In [1]: import numpy as np

In [2]: np.set_printoptions(precision=2, suppress=True, linewidth=100)

In [3]: arr = np.load("arr.npy")

In [4]: arr.round(2) + 0
Out[4]: 
array([[-0.03,  0.09, -0.07, -0.43,  0.09, -0.59,  0.49,  0.24,  0.37],
       [ 0.3 , -0.08,  0.41,  0.07,  0.38, -0.08,  0.45,  0.03, -0.57],
       [-0.2 , -0.47, -0.03,  0.07,  0.11, -0.2 , -0.36,  0.66, -0.05],
       [ 0.59,  0.17,  0.05, -0.06, -0.67, -0.04, -0.04,  0.37, -0.15],
       [-0.26, -0.1 ,  0.76,  0.3 , -0.27,  0.06,  0.16,  0.09,  0.35],
       [ 0.39, -0.37,  0.08,  0.15,  0.21, -0.31, -0.29, -0.11,  0.02],
       [ 0.33, -0.59,  0.  , -0.22, -0.14,  0.09,  0.09, -0.39,  0.35],
       [-0.1 , -0.4 , -0.24, -0.14, -0.07,  0.54,  0.43,  0.29, -0.12],
       [-0.26, -0.24, -0.31,  0.44, -0.42, -0.43,  0.27, -0.25, -0.29],
       [ 0.33,  0.13, -0.29,  0.65,  0.24,  0.11,  0.24,  0.21,  0.42]])

In [5]: # keeps lengths

In [6]: print(arr.sum(axis=0))
[ 1.09 -1.87  0.37  0.81 -0.54 -0.86  1.44  1.14  0.32]

In [7]: np.round(np.linalg.norm(arr), 2)
Out[7]: np.float64(3.0)

In [8]: arr.mean(axis=0)
Out[8]: array([ 0.11, -0.19,  0.04,  0.08, -0.05, -0.09,  0.14,  0.11,  0.03])

In [9]: arr.shape
Out[9]: (10, 9)

In [10]: np.linalg.svd(arr, compute_uv=False)
Out[10]: array([1., 1., 1., 1., 1., 1., 1., 1., 1.])

In [11]: arr.sum(axis=1)
Out[11]: array([ 0.14,  0.9 , -0.46,  0.22,  1.07, -0.23, -0.49,  0.2 , -1.5 ,  2.04])

In [12]: np.count_nonzero(arr)
Out[12]: np.int64(90)
